$ ipython --no-banner

In [1]: import numpy as np

In [2]: from numpy import linalg as LA

In [3]: np.set_printoptions(precision=1, suppress=True, linewidth=140)

In [4]: J = np.load("block0.npy")

In [5]: J
Out[5]: 
array([[ 0,  0,  0,  0,  0,  0,  0,  0,  0],
       [ 0,  0,  0,  4,  0,  0,  0,  0,  0],
       [ 0,  0,  0,  0,  0,  4,  0,  0,  0],
       [ 0,  0, -1,  0,  0,  0,  0,  0,  0],
       [ 0,  0,  0,  0,  0,  0,  0,  0,  4],
       [ 0,  0,  0,  0,  0,  0,  5,  0,  0],
       [ 0,  0,  0,  0,  0,  0,  0, -2,  0],
       [ 0, -5,  0,  0,  0,  0,  0,  0,  0],
       [ 0,  0,  0,  0,  4,  0,  0,  0,  0]])

In [6]: U, sigma, VT = LA.svd(J)

In [7]: np.argmax(sigma[:-1] / (sigma[1:] + 1e-6)) + 1
Out[7]: np.int64(8)

In [8]: other = U[:, :8] @ np.diag(sigma[:8]) @ VT[:8]

In [9]: LA.matrix_rank(other)
Out[9]: np.int64(8)

In [10]: np.abs(J - other).max()
Out[10]: np.float64(0.0)

In [11]: rng = np.random.default_rng(382350)

In [12]: labels = rng.permutation(9)

In [13]: labels
Out[13]: array([8, 3, 1, 2, 4, 6, 5, 7, 0])

In [14]: other = J[labels][:, labels]

In [15]: round(float(LA.det(other)), 1), round(float(LA.det(J[labels])), 1)
Out[15]: (0.0, 0.0)

In [16]: np.trace(other)
Out[16]: np.int64(0)

In [17]: np.diag(other)
Out[17]: array([0, 0, 0, 0, 0, 0, 0, 0, 0])

In [18]: U, sigma, VT = LA.svd(J)

In [19]: V = VT[:(sigma > 1e-8).sum()]

In [20]: x0 = J[2] + -2 * J[6] + rng.integers(2) * np.eye(9)[1]

In [21]: x0
Out[21]: array([0., 0., 0., 0., 0., 4., 0., 4., 0.])

In [22]: np.diag(V.T @ V)
Out[22]: array([0., 1., 1., 1., 1., 1., 1., 1., 1.])

In [23]: V.T @ V
Out[23]: 
array([[0., 0., 0., 0., 0., 0., 0., 0., 0.],
       [0., 1., 0., 0., 0., 0., 0., 0., 0.],
       [0., 0., 1., 0., 0., 0., 0., 0., 0.],
       [0., 0., 0., 1., 0., 0., 0., 0., 0.],
       [0., 0., 0., 0., 1., 0., 0., 0., 0.],
       [0., 0., 0., 0., 0., 1., 0., 0., 0.],
       [0., 0., 0., 0., 0., 0., 1., 0., 0.],
       [0., 0., 0., 0., 0., 0., 0., 1., 0.],
       [0., 0., 0., 0., 0., 0., 0., 0., 1.]])

In [24]: round(LA.norm(x0 - V.T @ V @ x0), 1)
Out[24]: np.float64(0.0)

In [25]: LA.pinv(J)
Out[25]: 
array([[ 0. ,  0. ,  0. ,  0. ,  0. ,  0. ,  0. ,  0. ,  0. ],
       [ 0. ,  0. ,  0. ,  0. ,  0. ,  0. ,  0. , -0.2,  0. ],
       [ 0. ,  0. ,  0. , -1. ,  0. ,  0. ,  0. ,  0. ,  0. ],
       [ 0. ,  0.2,  0. ,  0. ,  0. ,  0. ,  0. ,  0. ,  0. ],
       [ 0. ,  0. ,  0. ,  0. ,  0. ,  0. ,  0. ,  0. ,  0.2],
       [ 0. ,  0. ,  0.2,  0. ,  0. ,  0. ,  0. ,  0. ,  0. ],
       [ 0. ,  0. ,  0. ,  0. ,  0. ,  0.2,  0. ,  0. ,  0. ],
       [ 0. ,  0. ,  0. ,  0. ,  0. ,  0. , -0.5,  0. ,  0. ],
       [ 0. ,  0. ,  0. ,  0. ,  0.2,  0. ,  0. ,  0. ,  0. ]])

In [26]: J @ J.T
Out[26]: 
array([[ 0,  0,  0,  0,  0,  0,  0,  0,  0],
       [ 0, 16,  0,  0,  0,  0,  0,  0,  0],
       [ 0,  0, 16,  0,  0,  0,  0,  0,  0],
       [ 0,  0,  0,  1,  0,  0,  0,  0,  0],
       [ 0,  0,  0,  0, 16,  0,  0,  0,  0],
       [ 0,  0,  0,  0,  0, 25,  0,  0,  0],
       [ 0,  0,  0,  0,  0,  0,  4,  0,  0],
       [ 0,  0,  0,  0,  0,  0,  0, 25,  0],
       [ 0,  0,  0,  0,  0,  0,  0,  0, 16]])

In [27]: K = np.load("x.npy")

In [28]: K
Out[28]: 
array([[-0.2,  0.2,  0.5,  1. ,  0.1,  0.4, -1. ],
       [-0.3, -0.7,  0.5,  0. ,  0. , -1.4, -0.8],
       [-0.6, -0.1, -1.1, -0.2, -0.3,  1. , -0.8],
       [-2. , -0.2,  0.9, -3. , -0.9,  0.4,  1.1],
       [-3. ,  4. ,  3. , -1. , -2. ,  1. , -1. ],
       [ 0.3,  2.8, -0.8, -1.1, -2.5,  0.3, -0.7],
       [-1.7, -0.2,  0.6,  0.3,  1.3, -0.2, -0.2],
       [-0.6,  1.2, -0.2, -2.6, -0.2,  0.7,  0.3],
       [ 1.2, -0.4, -0.8,  0.2,  1.1,  0.6,  0.1],
       [-2.6,  0.4,  1.3, -0.9, -0.1, -1.4,  1.3],
       [-2.2, -2.5, -1.3, -0.2, -1. ,  0.2,  1.8],
       [ 0.4,  0.9, -0.4, -0.3,  0.5,  0.8,  0.2],
       [-0.8, -0.7,  0.3, -0.9, -1.3, -0.5,  0.7],
       [-0.7, -1.4, -0.3, -2.4, -0.2, -0.4, -0.1],
       [ 0.1,  0.9,  0.9, -1.3,  0.4,  0.5,  2.3],
       [ 0.4, -1.5, -0.3, -0.7,  2. ,  0.2, -0.8],
       [ 0.7,  0. ,  0.1,  1.2,  0.1,  0.2,  0.3],
       [ 0.6,  0.9, -0.4,  0.7,  0. , -0.5,  0.4],
       [ 1.8,  0.3,  0.4,  0.6, -0.9, -0.7,  2.9],
       [ 0.9, -0.6, -1. ,  0.3,  0.4, -0.5,  2.1],
       [-0.8, -0.3,  0.7, -0.4,  1.4, -0.7, -0.7],
       [ 1.3,  0.1, -2. , -0.6, -0.7,  1. ,  0.9],
       [-0.1,  0.7, -0.1,  1.1, -1.2,  2.3,  0. ],
       [-1.1,  0. ,  0.3,  1.5,  1. , -0.8, -0.4],
       [ 0.4, -0.6,  1.1, -0.9,  1. ,  1.1,  2.1],
       [-2. ,  0.8,  0.2, -0.3,  0.3,  0.2, -1.2],
       [-0.2,  1.3, -1.1, -1. , -0.6,  0.5, -0.2],
       [-0.2,  1. ,  0.2, -0.9, -0.6,  0.2, -1. ],
       [-1.1,  1.7, -1. , -0.7,  0.1, -1.3,  1. ],
       [-1.2,  1.6,  1.3,  0.8,  0.9,  2.5,  1.1],
       [ 0.9,  0.7,  0.5,  0.1, -0.1,  0.6, -0.2],
       [ 0.8,  1.5,  0.5,  0.8,  1.5,  0.9,  0.5],
       [-1.6, -0.2, -1. ,  0. ,  0.6, -0.8,  0.9],
       [ 0. , -0.2,  1.1, -1.5,  1.8,  2. , -0.4],
       [ 0.8, -0.3, -1.3,  0. ,  0.6, -1.2, -1.9],
       [ 1.8, -1. , -1. ,  0.3, -0.7, -0.2,  0. ]])

In [29]: D = LA.norm(K[:, None] - K[None], axis=-1)

In [30]: D.mean(axis=1).argmax()
Out[30]: np.int64(4)

In [31]: D[:5, :5]
Out[31]: 
array([[0. , 2.3, 2.2, 5. , 6.1],
       [2.3, 0. , 3. , 4.5, 6.8],
       [2.2, 3. , 0. , 4.3, 6.6],
       [5. , 4.5, 4.3, 0. , 5.7],
       [6.1, 6.8, 6.6, 5.7, 0. ]])

In [32]: np.flatnonzero(D[18] < D.mean() / 2)
Out[32]: array([18])

In [33]: LA.matrix_rank(D ** 2)
Out[33]: np.int64(9)

In [34]: D[18].round(6).argsort(kind="stable")[:4]
Out[34]: array([18, 19, 17, 16])

In [35]: D.shape
Out[35]: (36, 36)

In [36]: LA.norm(K - K.mean(axis=0), axis=1)
Out[36]: 
array([1.9, 2.2, 1.8, 3.6, 6.1, 3.9, 2.2, 2.5, 2.2, 3.3, 4.1, 1.3, 2. , 2.8, 2.6, 3. , 1.9, 1.7, 3.8, 2.8, 2.1, 2.9, 2.9, 2.5, 2.8, 2.3,
       1.9, 1.7, 2.6, 3.5, 1.6, 2.6, 2.2, 3.1, 3.2, 2.9])

In [37]: U, sigma, VT = LA.svd(K, full_matrices=False)

In [38]: np.round(U.T @ K @ VT.T, 1) + 0
Out[38]: 
array([[9.4, 0. , 0. , 0. , 0. , 0. , 0. ],
       [0. , 7.3, 0. , 0. , 0. , 0. , 0. ],
       [0. , 0. , 6.9, 0. , 0. , 0. , 0. ],
       [0. , 0. , 0. , 6.4, 0. , 0. , 0. ],
       [0. , 0. , 0. , 0. , 5.6, 0. , 0. ],
       [0. , 0. , 0. , 0. , 0. , 4.5, 0. ],
       [0. , 0. , 0. , 0. , 0. , 0. , 4.1]])

In [39]: np.round(VT @ VT.T, 1) + 0
Out[39]: 
array([[1., 0., 0., 0., 0., 0., 0.],
       [0., 1., 0., 0., 0., 0., 0.],
       [0., 0., 1., 0., 0., 0., 0.],
       [0., 0., 0., 1., 0., 0., 0.],
       [0., 0., 0., 0., 1., 0., 0.],
       [0., 0., 0., 0., 0., 1., 0.],
       [0., 0., 0., 0., 0., 0., 1.]])

In [40]: np.abs(U[:, 0]).round(6).argmax()
Out[40]: np.int64(4)

In [41]: (sigma > 1e-8).sum()
Out[41]: np.int64(7)

In [42]: arr = np.array([[-8.0, 1.0, 0.0, 2.0, 0.0, -2.0, -2.0],
    ...:     [0.0, 0.0, 0.0, -1.0, 0.0, 2.0, 0.0],
    ...:     [0.0, -2.0, 2.0, -2.0, 1.0, 1.0, -1.0],
    ...:     [0.0, -2.0, 1.0, 0.0, 0.0, -2.0, 2.0],
    ...:     [0.0, -1.0, 1.0, -1.0, 2.0, 2.0, 2.0],
    ...:     [0.0, -1.0, 0.0, 2.0, 2.0, 1.0, -1.0],
    ...:     [0.0, -1.0, 0.0, -2.0, 0.0, -1.0, 1.0]])

In [43]: arr
Out[43]: 
array([[-8.,  1.,  0.,  2.,  0., -2., -2.],
       [ 0.,  0.,  0., -1.,  0.,  2.,  0.],
       [ 0., -2.,  2., -2.,  1.,  1., -1.],
       [ 0., -2.,  1.,  0.,  0., -2.,  2.],
       [ 0., -1.,  1., -1.,  2.,  2.,  2.],
       [ 0., -1.,  0.,  2.,  2.,  1., -1.],
       [ 0., -1.,  0., -2.,  0., -1.,  1.]])

In [44]: O, V = LA.qr(arr[:, :5])[0], LA.qr(arr[:, 5:])[0]

In [45]: sigma = LA.svd(O.T @ V, compute_uv=False)

In [46]: sigma
Out[46]: array([0.9, 0.6])

In [47]: (sigma > 0.9).sum()
Out[47]: np.int64(1)
